$ ipython --no-banner

In [1]: import numpy as np

In [2]: from numpy import linalg as LA

In [3]: np.set_printoptions(suppress=True, linewidth=120)

In [4]: tidy = lambda a: np.round(a, 2) + 0

In [5]: cent = np.array([[1, 3, 2, 2, 2, 2],
   ...:     [1, 3, 3, 2, 3, 1],
   ...:     [3, 0, 3, 2, 2, 0],
   ...:     [1, 2, 1, 0, 2, 0],
   ...:     [0, 1, 1, 3, 0, 3],
   ...:     [0, 3, 3, 0, 0, 3]])

In [6]: rng = np.random.default_rng(125)

In [7]: X = (rng.random((19, 6)) < 0.25) @ cent

In [8]: print(X)
[[1 3 2 3 2 3]
 [1 2 1 0 2 0]
 [2 8 6 2 4 5]
 [1 3 2 3 2 3]
 [1 3 3 2 3 1]
 [0 0 0 0 0 0]
 [0 0 0 0 0 0]
 [2 8 6 2 4 5]
 [1 2 1 0 2 0]
 [0 4 4 3 0 6]
 [1 3 3 2 3 1]
 [1 7 6 5 2 8]
 [1 3 2 2 2 2]
 [0 0 0 0 0 0]
 [2 9 7 5 4 8]
 [5 8 9 4 6 5]
 [2 6 5 4 5 3]
 [0 3 3 0 0 3]
 [0 3 3 0 0 3]]

In [9]: cen = X - X.mean(axis=0)

In [10]: Uu, s, Vh = LA.svd(cen, full_matrices=False)

In [11]: print(tidy(cen.mean(axis=0)))
[0. 0. 0. 0. 0. 0.]

In [12]: print(tidy(s))
[21.17  7.81  4.58  2.62  1.51  0.18]

In [13]: print(LA.matrix_rank(cen))
6

In [14]: feats = np.loadtxt("x.csv", delimiter=",")

In [15]: print(feats)
[[-20.    1.   -1.1   0.3   1.2   0.4   1.2   1.3   1.3   2.4]
 [  1.   -0.4   1.7  -1.1  -0.7  -0.2   0.6  -0.4  -0.3  -0.2]
 [ -9.   -1.4  -0.4   0.7   0.8   0.2   0.6  -1.3   0.7  -0.9]
 [-23.    2.    1.7  -1.3  -1.6   0.1   0.5   0.1   2.1  -0.7]
 [  5.   -0.2   0.    1.    0.   -0.9   1.2   0.    0.7   0.8]
 [-20.   -1.    0.1   1.5   0.4   1.    0.8   0.8  -0.2   2.2]
 [-13.    1.3   1.4   0.6  -1.7   1.2   0.1   0.5   0.2  -0.2]
 [  8.   -0.3   0.6  -1.7   1.    0.6   0.1  -0.7  -0.7  -0.7]]

In [16]: # column 0 is much longer than the rest

In [17]: print(np.abs(feats).max())
23.0

In [18]: print(tidy(feats.sum(axis=1)))
[-12.    0.  -10.  -20.1   7.6 -14.4  -9.6   6.2]

In [19]: print(tidy(feats.mean(axis=0)))
[-8.88  0.13  0.5   0.   -0.08  0.3   0.64  0.04  0.48  0.34]

In [20]: print(tidy(LA.svd(feats, compute_uv=False)))
[41.02  5.3   3.22  2.79  2.49  2.26  1.06  0.18]

In [21]: np.zeros(8, 10)
TypeError: Cannot interpret '10' as a data type


In [22]: out = feats / LA.norm(feats, axis=1, keepdims=True)

In [23]: cov = out @ out.T

In [24]: print((cov - 2 * np.eye(8)).round(6).argmax(axis=1))
[5 7 5 6 7 0 3 4]

In [25]: print(tidy(LA.norm(out, axis=1)))
[1. 1. 1. 1. 1. 1. 1. 1.]

In [26]: print(tidy(np.degrees(np.arccos(np.clip(cov[5, 1], -1, 1)))))
115.06

In [27]: print((np.abs(cov) > 0.9).astype(int))
[[1 0 1 1 0 1 1 1]
 [0 1 0 0 0 0 0 0]
 [1 0 1 1 0 1 1 1]
 [1 0 1 1 1 1 1 1]
 [0 0 0 1 1 0 1 0]
 [1 0 1 1 0 1 1 1]
 [1 0 1 1 1 1 1 1]
 [1 0 1 1 0 1 1 1]]

In [28]: print(tidy(cov[5]))
[ 0.99 -0.42  0.95  0.96 -0.88  1.    0.96 -0.96]

In [29]: print(tidy(cov))
[[ 1.   -0.47  0.93  0.97 -0.87  0.99  0.95 -0.96]
 [-0.47  1.   -0.41 -0.31  0.33 -0.42 -0.33  0.51]
 [ 0.93 -0.41  1.    0.93 -0.86  0.95  0.91 -0.91]
 [ 0.97 -0.31  0.93  1.   -0.91  0.96  0.99 -0.94]
 [-0.87  0.33 -0.86 -0.91  1.   -0.88 -0.91  0.81]
 [ 0.99 -0.42  0.95  0.96 -0.88  1.    0.96 -0.96]
 [ 0.95 -0.33  0.91  0.99 -0.91  0.96  1.   -0.95]
 [-0.96  0.51 -0.91 -0.94  0.81 -0.96 -0.95  1.  ]]

In [30]: out = feats / np.sqrt((feats ** 2).mean(axis=1, keepdims=True))

In [31]: print(tidy(LA.norm(out, axis=1)))
[3.16 3.16 3.16 3.16 3.16 3.16 3.16 3.16]

In [32]: print(LA.matrix_rank(feats - feats.mean(axis=1, keepdims=True)))
8

In [33]: print(LA.matrix_rank(out) == LA.matrix_rank(feats))
True

In [34]: u, v = feats[1], feats[4]

In [35]: print(u @ v)
4.51

In [36]: p = (u @ v) / (u @ u) * u

In [37]: print(tidy(v - p))
[ 4.3   0.08 -1.19  1.77  0.49 -0.76  0.78  0.28  0.91  0.94]

In [38]: out = np.array([[9, -4, 7], [-8, 6, 7], [-4, -6, -2]])

In [39]: cent = np.array([[1, 0, 1, 2, 2],
    ...:     [0, 2, 1, 0, 2],
    ...:     [1, 0, 1, 1, 1],
    ...:     [2, 0, 0, 1, 0],
    ...:     [1, 1, 0, 0, 0]])

In [40]: mat = np.block([[out, np.zeros((3, 5))], [np.zeros((5, 3)), cent]])

In [41]: print(mat)
[[ 9. -4.  7.  0.  0.  0.  0.  0.]
 [-8.  6.  7.  0.  0.  0.  0.  0.]
 [-4. -6. -2.  0.  0.  0.  0.  0.]
 [ 0.  0.  0.  1.  0.  1.  2.  2.]
 [ 0.  0.  0.  0.  2.  1.  0.  2.]
 [ 0.  0.  0.  1.  0.  1.  1.  1.]
 [ 0.  0.  0.  2.  0.  0.  1.  0.]
 [ 0.  0.  0.  1.  1.  0.  0.  0.]]

In [42]: out = LA.inv(mat)

In [43]: print(tidy(LA.det(mat) * out))
[[   30.   -50.   -70.     0.     0.     0.     0.     0.]
 [  -44.    10.  -119.     0.     0.     0.     0.     0.]
 [   72.    70.    22.     0.     0.     0.     0.     0.]
 [    0.     0.     0.  -950.   950.     0.  1900. -1900.]
 [    0.     0.     0.   950.  -950.     0. -1900.  2850.]
 [    0.     0.     0.     0.  -950.  1900. -1900.  1900.]
 [    0.     0.     0.  1900. -1900.     0. -2850.  3800.]
 [    0.     0.     0.  -950.  1900.  -950.  2850. -3800.]]

In [44]: print(tidy(mat @ out))
[[1. 0. 0. 0. 0. 0. 0. 0.]
 [0. 1. 0. 0. 0. 0. 0. 0.]
 [0. 0. 1. 0. 0. 0. 0. 0.]
 [0. 0. 0. 1. 0. 0. 0. 0.]
 [0. 0. 0. 0. 1. 0. 0. 0.]
 [0. 0. 0. 0. 0. 1. 0. 0.]
 [0. 0. 0. 0. 0. 0. 1. 0.]
 [0. 0. 0. 0. 0. 0. 0. 1.]]

In [45]: x0 = np.array([0, 1, 0, 1, 1, 0, 0, 1])

In [46]: print(mat @ (2 * x0))
[ -8.  12. -12.   6.   8.   4.   4.   4.]

In [47]: print(np.einsum("ij,j->i", mat, x0))
[-4.  6. -6.  3.  4.  2.  2.  2.]

In [48]: print(mat @ x0)
[-4.  6. -6.  3.  4.  2.  2.  2.]

In [49]: print(mat * x0)
[[ 0. -4.  0.  0.  0.  0.  0.  0.]
 [-0.  6.  0.  0.  0.  0.  0.  0.]
 [-0. -6. -0.  0.  0.  0.  0.  0.]
 [ 0.  0.  0.  1.  0.  0.  0.  2.]
 [ 0.  0.  0.  0.  2.  0.  0.  2.]
 [ 0.  0.  0.  1.  0.  0.  0.  1.]
 [ 0.  0.  0.  2.  0.  0.  0.  0.]
 [ 0.  0.  0.  1.  1.  0.  0.  0.]]

In [50]: print((mat @ x0).argmax())
1

In [51]: print(np.sign((mat @ x0).round(6)))
[-1.  1. -1.  1.  1.  1.  1.  1.]

In [52]: th = np.radians(60)

In [53]: R = np.eye(8)

In [54]: R[7, 7] = R[0, 0] = np.cos(th)

In [55]: R[7, 0], R[0, 7] = -np.sin(th), np.sin(th)

In [56]: print(tidy(R))
[[ 0.5   0.    0.    0.    0.    0.    0.    0.87]
 [ 0.    1.    0.    0.    0.    0.    0.    0.  ]
 [ 0.    0.    1.    0.    0.    0.    0.    0.  ]
 [ 0.    0.    0.    1.    0.    0.    0.    0.  ]
 [ 0.    0.    0.    0.    1.    0.    0.    0.  ]
 [ 0.    0.    0.    0.    0.    1.    0.    0.  ]
 [ 0.    0.    0.    0.    0.    0.    1.    0.  ]
 [-0.87  0.    0.    0.    0.    0.    0.    0.5 ]]

In [57]: out = mat @ R.T

In [58]: print(tidy(np.abs(out - mat).max(axis=0)))
[4.5  0.   0.   0.   0.   0.   0.   7.79]

In [59]: print(tidy(LA.det(R)), np.trace(R))
1.0 7.0

In [60]: print(np.allclose(mat @ mat.T, out @ out.T))
True

In [61]: print(tidy(out))
[[ 4.5  -4.    7.    0.    0.    0.    0.   -7.79]
 [-4.    6.    7.    0.    0.    0.    0.    6.93]
 [-2.   -6.   -2.    0.    0.    0.    0.    3.46]
 [ 1.73  0.    0.    1.    0.    1.    2.    1.  ]
 [ 1.73  0.    0.    0.    2.    1.    0.    1.  ]
 [ 0.87  0.    0.    1.    0.    1.    1.    0.5 ]
 [ 0.    0.    0.    2.    0.    0.    1.    0.  ]
 [ 0.    0.    0.    1.    1.    0.    0.    0.  ]]

In [62]: print(np.allclose(LA.norm(mat, axis=1), LA.norm(out, axis=1)))
True

In [63]: M = np.loadtxt("case12.csv", delimiter=",")

In [64]: print(M)
[[-3. -4.  4. -3.  5.  2.  3.]
 [-1.  3. -3. -2.  2.  5.  3.]
 [-4.  0. -5. -4.  1.  3.  1.]
 [-2.  5. -4.  0. -2.  0. -1.]
 [ 2. -2.  2.  0. -5.  5. -4.]
 [ 1. -1.  5.  4. -2.  0.  1.]
 [ 3. -2.  3.  1.  4.  2. -2.]
 [ 2. -2.  2.  4.  3. -5. -3.]
 [ 5. -4.  5.  5.  1.  4.  5.]
 [ 0. -2.  3.  1. -5.  4.  2.]]

In [65]: w1 = np.array([[5, 2, 9],
    ...:     [4, 7, 4],
    ...:     [1, 9, 3],
    ...:     [4, 5, 7],
    ...:     [4, 5, 2],
    ...:     [1, 7, 0],
    ...:     [3, 9, 6]])

In [66]: beta = np.array([5, 3, -7])

In [67]: act = np.maximum(M @ w1 + beta, 0)

In [68]: print(LA.matrix_rank(act))
3

In [69]: print((act > 0).astype(int))
[[0 1 0]
 [1 1 0]
 [0 0 0]
 [0 0 0]
 [0 0 0]
 [1 1 1]
 [1 1 1]
 [1 0 1]
 [1 1 1]
 [0 1 1]]

In [70]: print(act)
[[  0.  56.   0.]
 [ 23.  57.   0.]
 [  0.   0.   0.]
 [  0.   0.   0.]
 [  0.   0.   0.]
 [ 22.  62.  43.]
 [ 31.  43.  24.]
 [ 23.   0.  25.]
 [ 62. 133. 104.]
 [  0.  42.   3.]]

In [71]: cent = np.array([[-1, -3, -1], [-1, 0, -1], [2, -1, -2]])

In [72]: print((act @ cent).round(6).argmax(axis=1))
[1 1 0 0 0 0 0 0 0 1]

In [73]: print(w1 @ cent)
[[ 11 -24 -25]
 [ -3 -16 -19]
 [ -4  -6 -16]
 [  5 -19 -23]
 [ -5 -14 -13]
 [ -8  -3  -8]
 [  0 -15 -24]]

In [74]: cov = X.T @ X

In [75]: print(np.diag(cov))
[ 49 445 329 129 151 290]

In [76]: print(LA.matrix_rank(cov))
6

In [77]: print(tidy(LA.svd(X, compute_uv=False) ** 2))
[1300.97   61.44   20.94    7.26    2.35    0.04]

In [78]: print(cov)
[[ 49 128 113  63  82  85]
 [128 445 377 216 236 338]
 [113 377 329 185 201 288]
 [ 63 216 185 129 118 176]
 [ 82 236 201 118 151 155]
 [ 85 338 288 176 155 290]]

In [79]: print(tidy(LA.eigvalsh(cov)[::-1]))
[1300.97   61.44   20.94    7.26    2.35    0.04]
